$ python -q
>>> import numpy as np
>>> from numpy import linalg as LA
>>> np.set_printoptions(precision=2, suppress=True, linewidth=100)
>>> A = np.load("dump.npy")
>>> A
array([[ 2,  0,  0,  0,  4,  0,  0,  4,  0],
       [ 0, -5,  0, -4,  0,  0,  0,  0,  0],
       [ 0,  0,  4,  0,  0, -5,  1,  0,  7],
       [ 0,  5,  0,  2,  0,  0,  0,  0,  0],
       [-2,  0,  0,  0, -6,  0,  0,  4,  0],
       [ 0,  0, -3,  0,  0, -3, -7,  0, -3],
       [ 0,  0, -2,  0,  0,  9, -5,  0,  2],
       [-5,  0,  0,  0,  4,  0,  0, -8,  0],
       [ 0,  0, -9,  0,  0, -9, -7,  0, -2]])
>>> # 3 blocks once reordered
>>> vec = np.array([0, 1, -1, -2, -1, -2, -1, -2, 2])
>>> (A @ vec).argmax()
np.int64(8)
>>> np.einsum("ij,j->i", A, vec)
array([-12,   3,  19,   1,  -2,  10,  -7,  12,  30])
>>> A @ np.ones(9)
array([ 10.,  -9.,   7.,   7.,  -4., -16.,   4.,  -9., -27.])
>>> np.sign((A @ vec).round(6))
array([-1,  1,  1,  1, -1,  1, -1,  1,  1])
>>> A @ np.eye(9)[7]
array([ 4.,  0.,  0.,  0.,  4.,  0.,  0., -8.,  0.])
>>> A * vec
array([[  0,   0,   0,   0,  -4,   0,   0,  -8,   0],
       [  0,  -5,   0,   8,   0,   0,   0,   0,   0],
       [  0,   0,  -4,   0,   0,  10,  -1,   0,  14],
       [  0,   5,   0,  -4,   0,   0,   0,   0,   0],
       [  0,   0,   0,   0,   6,   0,   0,  -8,   0],
       [  0,   0,   3,   0,   0,   6,   7,   0,  -6],
       [  0,   0,   2,   0,   0, -18,   5,   0,   4],
       [  0,   0,   0,   0,  -4,   0,   0,  16,   0],
       [  0,   0,   9,   0,   0,  18,   7,   0,  -4]])
>>> (A * vec).sum(axis=1)
array([-12,   3,  19,   1,  -2,  10,  -7,  12,  30])
>>> vec = np.array([2, -1, -1, -1, -1, -1, 2, 2, -1])
>>> h1 = np.maximum(A @ vec, 0)
>>> np.flatnonzero(h1 > 1e-9)
array([0, 1, 4, 8])
>>> A.T @ h1
array([ -4, -45, -54, -36, -28, -54, -42,  72, -12])
>>> h1
array([ 8,  9,  0,  0, 10,  0,  0,  0,  6])
>>> np.tanh(A @ vec)
array([ 1.,  1., -1., -1.,  1., -1., -1., -1.,  1.])
>>> vec = np.array([1, 1, 2, 0, 3, 0, 2, 2, 3])
>>> target = A @ vec
>>> target
array([ 22,  -5,  31,   5, -12, -29,  -8,  -9, -38])
>>> np.round(LA.solve(A, target), 2) + 0
array([1., 1., 2., 0., 3., 0., 2., 2., 3.])
>>> np.round(LA.solve(A, -1 * target), 2) + 0
array([-1., -1., -2.,  0., -3.,  0., -2., -2., -3.])
>>> LA.solve(A, A[:, 7])
array([-0., -0., -0., -0., -0.,  0., -0.,  1., -0.])
>>> Y = LA.inv(A)
>>> np.allclose(Y, A.T)
False
>>> np.round(LA.cond(A), 2)
np.float64(13.85)
>>> LA.inv(Y)
array([[ 2.,  0.,  0.,  0.,  4.,  0.,  0.,  4.,  0.],
       [-0., -5., -0., -4., -0., -0., -0., -0., -0.],
       [ 0.,  0.,  4.,  0.,  0., -5.,  1.,  0.,  7.],
       [ 0.,  5.,  0.,  2.,  0.,  0.,  0.,  0.,  0.],
       [-2., -0., -0., -0., -6., -0., -0.,  4., -0.],
       [ 0.,  0., -3.,  0.,  0., -3., -7.,  0., -3.],
       [-0., -0., -2., -0., -0.,  9., -5., -0.,  2.],
       [-5., -0., -0., -0.,  4., -0., -0., -8., -0.],
       [-0., -0., -9., -0., -0., -9., -7., -0., -2.]])
>>> (np.abs(Y) > 1e-9).astype(int)
array([[1, 0, 0, 0, 1, 0, 0, 1, 0],
       [0, 1, 0, 1, 0, 0, 0, 0, 0],
       [0, 0, 1, 0, 0, 1, 1, 0, 1],
       [0, 1, 0, 1, 0, 0, 0, 0, 0],
       [1, 0, 0, 0, 1, 0, 0, 1, 0],
       [0, 0, 1, 0, 0, 1, 1, 0, 1],
       [0, 0, 1, 0, 0, 1, 1, 0, 1],
       [1, 0, 0, 0, 1, 0, 0, 1, 0],
       [0, 0, 1, 0, 0, 1, 1, 0, 1]])
>>> np.round(LA.det(A) * LA.det(Y), 2)
np.float64(1.0)
>>> J = np.loadtxt("w.csv", delimiter=",")
>>> J
array([[0.44, 0.33, 0.  , 0.11, 0.11, 0.  ],
       [0.14, 0.14, 0.07, 0.21, 0.21, 0.21],
       [0.33, 0.  , 0.33, 0.11, 0.11, 0.11],
       [0.  , 0.25, 0.  , 0.75, 0.  , 0.  ],
       [0.12, 0.  , 0.25, 0.25, 0.38, 0.  ],
       [0.  , 0.18, 0.27, 0.27, 0.18, 0.09]])
>>> rng = np.random.default_rng(52319)
>>> lab = rng.permutation(6)
>>> Y = J[:, lab] * rng.choice([-1, 1], 6)
>>> Y
array([[-0.  ,  0.44, -0.33, -0.  , -0.11,  0.11],
       [-0.21,  0.14, -0.14, -0.07, -0.21,  0.21],
       [-0.11,  0.33, -0.  , -0.33, -0.11,  0.11],
       [-0.  ,  0.  , -0.25, -0.  , -0.  ,  0.75],
       [-0.  ,  0.12, -0.  , -0.25, -0.38,  0.25],
       [-0.09,  0.  , -0.18, -0.27, -0.18,  0.27]])
>>> U, _, Vh = LA.svd(J.T @ Y)
>>> lab
array([5, 0, 1, 2, 4, 3])
>>> np.round(LA.lstsq(J, Y)[0], 2) + 0
array([[ 0.,  1.,  0.,  0.,  0.,  0.],
       [ 0.,  0., -1.,  0.,  0.,  0.],
       [ 0.,  0.,  0., -1.,  0.,  0.],
       [ 0.,  0.,  0.,  0.,  0.,  1.],
       [ 0.,  0.,  0.,  0., -1.,  0.],
       [-1.,  0.,  0.,  0.,  0.,  0.]])
>>> X = np.loadtxt("layer17.csv", delimiter=",")
>>> X
array([[  57.03,   -9.88,  -72.92,  -72.96,  -27.73,   43.24,   50.93,    5.68,  -35.42],
       [  37.11,   -7.19,  -50.56,  -51.38,  -21.62,   28.03,   29.35,   -0.49,  -23.2 ],
       [  18.17,   -4.2 ,  -28.75,  -29.94,  -14.17,   14.41,    9.98,   -4.99,  -10.85],
       [  10.99,   -2.85,  -20.08,  -21.21,  -10.48,    9.57,    3.31,   -5.92,   -5.86],
       [   8.88,   -2.41,  -17.44,  -18.51,   -9.22,    8.21,    1.51,   -6.02,   -4.36],
       [   4.41,   -1.38,  -11.45,  -12.3 ,   -6.08,    5.36,   -1.85,   -5.71,   -1.1 ],
       [   2.64,   -0.9 ,   -8.8 ,   -9.49,   -4.52,    4.23,   -2.82,   -5.2 ,    0.18],
       [   1.03,   -0.4 ,   -5.91,   -6.37,   -2.71,    3.1 ,   -3.22,   -4.2 ,    1.28],
       [  -0.03,    0.04,   -2.66,   -2.8 ,   -0.74,    1.77,   -2.2 ,   -2.2 ,    1.52],
       [  -0.1 ,    0.08,   -1.13,   -1.16,   -0.14,    0.89,   -1.01,   -0.93,    0.87],
       [   0.18,   -0.71,    3.69,    3.41,   -1.12,   -4.18,    2.28,    1.9 ,   -3.76],
       [   0.14,   -0.81,    4.13,    3.79,   -1.34,   -4.75,    2.4 ,    2.  ,   -4.21],
       [   0.08,   -0.94,    4.68,    4.26,   -1.63,   -5.47,    2.51,    2.11,   -4.75],
       [  -0.21,   -1.35,    6.42,    5.72,   -2.61,   -7.81,    2.62,    2.27,   -6.38],
       [  -0.54,   -1.67,    7.79,    6.86,   -3.42,   -9.69,    2.5 ,    2.26,   -7.56],
       [  -1.43,   -2.31,   10.67,    9.23,   -5.14,  -13.64,    1.83,    1.97,   -9.8 ],
       [  -2.48,   -2.9 ,   13.42,   11.47,   -6.77,  -17.41,    0.81,    1.46,  -11.69],
       [ -23.56,   -9.07,   50.81,   41.86,  -26.43,  -66.71,  -25.39,  -12.22,  -27.23],
       [ -23.61,   -9.09,   50.89,   41.93,  -26.47,  -66.82,  -25.46,  -12.26,  -27.25],
       [ -26.61,   -9.72,   55.53,   45.72,  -28.66,  -72.74,  -29.35,  -14.28,  -28.53],
       [ -36.64,  -11.68,   70.6 ,   58.06,  -35.56,  -91.81,  -42.45,  -21.02,  -32.18],
       [ -42.31,  -12.7 ,   78.91,   64.88,  -39.23, -102.21,  -49.88,  -24.83,  -33.92],
       [ -44.52,  -13.08,   82.12,   67.52,  -40.62, -106.22,  -52.8 ,  -26.32,  -34.55]])
>>> round(LA.norm(X, 2) / LA.norm(X), 2)
np.float64(0.95)
>>> LA.matrix_rank(X, rtol=0.1)
np.int64(2)
>>> cen = X - X.mean(axis=0)
>>> vecs = LA.svd(cen)[2][:3]
>>> Y = cen - cen @ vecs.T @ vecs
>>> np.round(np.cov(cen @ vecs.T, rowvar=False), 2) + 0
array([[5723.56,    0.  ,    0.  ],
       [   0.  ,  356.62,    0.  ],
       [   0.  ,    0.  ,   61.5 ]])
>>> np.round(Y.std(axis=0), 2) + 0
array([0., 0., 0., 0., 0., 0., 0., 0., 0.])
>>> mat = np.array([[0, 8, 1, 6, 0], [0, 3, 7, 6, 9], [0, 20, 29, 30, 36]])
>>> # looks like rank 2
>>> Y = mat / np.sqrt((mat ** 2).mean(axis=1, keepdims=True))
>>> Y[0]
array([0.  , 1.78, 0.22, 1.33, 0.  ])
>>> LA.norm(Y, axis=1)
array([2.24, 2.24, 2.24])
